$ python -q
>>> import numpy as np
>>> np.set_printoptions(precision=1, suppress=True, linewidth=160, legacy="1.25")
>>> rd = lambda a: np.round(a, 1) + 0
>>> W0 = np.loadtxt("mat.csv", delimiter=",")
>>> W0
array([[ -0.8,  -0.3,   0.9,   0. ,   0.8,  -0.5,  -1.4,  -0.6,  -0.4,  -0.8,   1.8],
       [ -0.6,   0.5,   0.9,   0.4,  -0.1,  -2.7,  -1.6,  -0.6,   0.9,  -1.5,  -0.6],
       [  0.7,  -1. ,   1.3,  -0.5,  -1.1,  -0.9,   2.4,  -0.1,   2.1,   0.3,   0.3],
       [  0.9,   0.2,   0. ,  -0.6,   0.4,   1.3,   0.3,   0.1,   0.9,  -1.3,   0.1],
       [ -0.7,   1.2,  -0.3,  -1. ,   0.6,  -0.5,   1.6,   1. ,   0.4,   0.7,  -0.2],
       [ -1.2,   0.1,  -0.7,  -0.5,   1.8,  -1.2,  -1.1,   1.6,   0.3,   2.5,  -0.7],
       [ -2.2,  -2.1,  -1.2,  -0.1,  -0.7,  -1.5,   1.6,  -1. ,   0.3,  -0.2,   2. ],
       [ -0.1,  -0.7,  -0.9,  -1. ,  -1.6,  -0.9,  -0.3,   0.9,   1.7,   0.2,  -0.7],
       [  1.2,   0.5,   0.5,  -0.3,  -0.6,  -3.2,   0.3,  -1.1,   0. ,   3.7,   0.7],
       [ -0.1,   0. ,  -0.3,  -0.4,   0.3,   0.5,   0.6,  -0.1,   0.5,  -0.1,  -1.2],
       [  1.1,   0.8,  -0.3,   1.6,   1.3,   0. ,   1.3,  -0.1,   0.8,  -1.6,  -0.9],
       [ -1.3,   0.6,   0.1,  -2.4,  -0.8,   0.7,  -0.7,  -1. ,  -1.2,   0.9,   0.5],
       [  0.4,  -0.3,  -1.1,   0.2,  -0.4,   1.4,   0.7,   0.3,  -0.9,   1.8,   1.6],
       [  3. ,  -1. ,   1. , -12.5,  -0.5,   6. ,  -4.5,  -3. ,   3. ,  -4. ,  -1.5],
       [ -0.6,  -0.1,   1.7,   0.2,  -1.5,  -0.3,   0.3,   0.9,   1.3,  -0.7,   0.8],
       [  0.1,  -0.1,  -0.8,  -1.3,   0.1,   0.6,  -0.4,  -0.7,  -1.6,  -0.8,   0. ],
       [  0.6,   1.1,  -0.9,  -0.7,  -1.6,   0.3,   1.5,  -0.4,  -0.3,  -0.2,  -0.9],
       [ -2.4,   0.1,  -1. ,   1.8,  -0.9,  -0.7,  -0.3,   0.1,   0.7,  -1. ,   2.5],
       [  0.7,  -0.2,  -1.1,   1.9,  -0.2,   1.1,  -0.6,  -0.5,   0.4,   0.6,   0.6],
       [ -1.3,   0.4,  -1. ,   0.5,   0.2,   0.1,  -0.6,   0.8,   0.4,   0.8,   0.3],
       [ -0.1,   0.3,  -0.2,   1.4,  -1. ,  -0.8,  -0.8,   0.3,  -0.1,  -1.3,  -0.5]])
>>> # row 13 dominates
>>> hat = W0 @ np.linalg.solve(W0.T @ W0, W0.T)
>>> rd(hat @ W0[:, 0])
array([-0.8, -0.6,  0.7,  0.9, -0.7, -1.2, -2.2, -0.1,  1.2, -0.1,  1.1, -1.3,  0.4,  3. , -0.6,  0.1,  0.6, -2.4,  0.7, -1.3, -0.1])
>>> x0 = np.array([-1, -3, -2, -3, -2, -2, 3, 1, 3, 0, -2])
>>> target = W0 @ x0
>>> print(rd(target))
[-10.3   0.2  18.    0.4   7.9   3.2  16.3  18.5   3.2   5.9  -2.3  -1.   -3.4  20.    4.6  -2.4   7.6  -1.8  -7.7  -0.4  -2.4]
>>> rd(np.linalg.lstsq(W0, target)[0])
array([-1., -3., -2., -3., -2., -2.,  3.,  1.,  3.,  0., -2.])
>>> rng = np.random.default_rng(2872)
>>> target = target + 0.1 * rng.normal(size=21)
>>> print(rd(target))
[-10.3   0.4  18.    0.4   7.8   3.1  16.2  18.7   3.1   5.9  -2.2  -1.1  -3.5  20.    4.5  -2.5   7.6  -1.6  -7.6  -0.4  -2.1]
>>> c, *_ = np.linalg.lstsq(W0, target)
>>> rd(np.linalg.norm(target - W0 @ c))
0.2
>>> c.round()
array([-1., -3., -2., -3., -2., -2.,  3.,  1.,  3., -0., -2.])
>>> out = W0 + rng.integers(-2, 3, (21, 1)) @ rng.integers(-2, 3, (1, 11))
>>> rd(out)
array([[ -2.8,   1.7,   2.9,  -2. ,   2.8,  -4.5,   2.6,   3.4,   1.6,  -4.8,  -0.2],
       [  0.4,  -0.5,  -0.1,   1.4,  -1.1,  -0.7,  -3.6,  -2.6,  -0.1,   0.5,   0.4],
       [  0.7,  -1. ,   1.3,  -0.5,  -1.1,  -0.9,   2.4,  -0.1,   2.1,   0.3,   0.3],
       [ -1.1,   2.2,   2. ,  -2.6,   2.4,  -2.7,   4.3,   4.1,   2.9,  -5.3,  -1.9],
       [ -2.7,   3.2,   1.7,  -3. ,   2.6,  -4.5,   5.6,   5. ,   2.4,  -3.3,  -2.2],
       [ -1.2,   0.1,  -0.7,  -0.5,   1.8,  -1.2,  -1.1,   1.6,   0.3,   2.5,  -0.7],
       [ -4.2,  -0.1,   0.8,  -2.1,   1.3,  -5.5,   5.6,   3. ,   2.3,  -4.2,   0. ],
       [  1.9,  -2.7,  -2.9,   1. ,  -3.6,   3.1,  -4.3,  -3.1,  -0.3,   4.2,   1.3],
       [ -0.8,   2.5,   2.5,  -2.3,   1.4,  -7.2,   4.3,   2.9,   2. ,  -0.3,  -1.3],
       [ -2.1,   2. ,   1.7,  -2.4,   2.3,  -3.5,   4.6,   3.9,   2.5,  -4.1,  -3.2],
       [  3.1,  -1.2,  -2.3,   3.6,  -0.7,   4. ,  -2.7,  -4.1,  -1.2,   2.4,   1.1],
       [ -3.3,   2.6,   2.1,  -4.4,   1.2,  -3.3,   3.3,   3. ,   0.8,  -3.1,  -1.5],
       [ -0.6,   0.7,  -0.1,  -0.8,   0.6,  -0.6,   2.7,   2.3,   0.1,  -0.2,   0.6],
       [  2. ,   0. ,   2. , -13.5,   0.5,   4. ,  -2.5,  -1. ,   4. ,  -6. ,  -2.5],
       [  0.4,  -1.1,   0.7,   1.2,  -2.5,   1.7,  -1.7,  -1.1,   0.3,   1.3,   1.8],
       [  0.1,  -0.1,  -0.8,  -1.3,   0.1,   0.6,  -0.4,  -0.7,  -1.6,  -0.8,   0. ],
       [ -0.4,   2.1,   0.1,  -1.7,  -0.6,  -1.7,   3.5,   1.6,   0.7,  -2.2,  -1.9],
       [ -3.4,   1.1,   0. ,   0.8,   0.1,  -2.7,   1.7,   2.1,   1.7,  -3. ,   1.5],
       [ -0.3,   0.8,  -0.1,   0.9,   0.8,  -0.9,   1.4,   1.5,   1.4,  -1.4,  -0.4],
       [ -0.3,  -0.6,  -2. ,   1.5,  -0.8,   2.1,  -2.6,  -1.2,  -0.6,   2.8,   1.3],
       [  1.9,  -1.7,  -2.2,   3.4,  -3. ,   3.2,  -4.8,  -3.7,  -2.1,   2.7,   1.5]])
>>> print(np.linalg.matrix_rank(out - W0, tol=1e-8))
1
>>> np.abs(out - W0).sum(axis=1)
array([30., 15.,  0., 30., 30.,  0., 30., 30., 30., 30., 30., 30., 15., 15., 15.,  0., 15., 15., 15., 15., 30.])
>>> rd(np.linalg.svd(out - W0, compute_uv=False))
array([33.2,  0. ,  0. ,  0. ,  0. ,  0. ,  0. ,  0. ,  0. ,  0. ,  0. ])
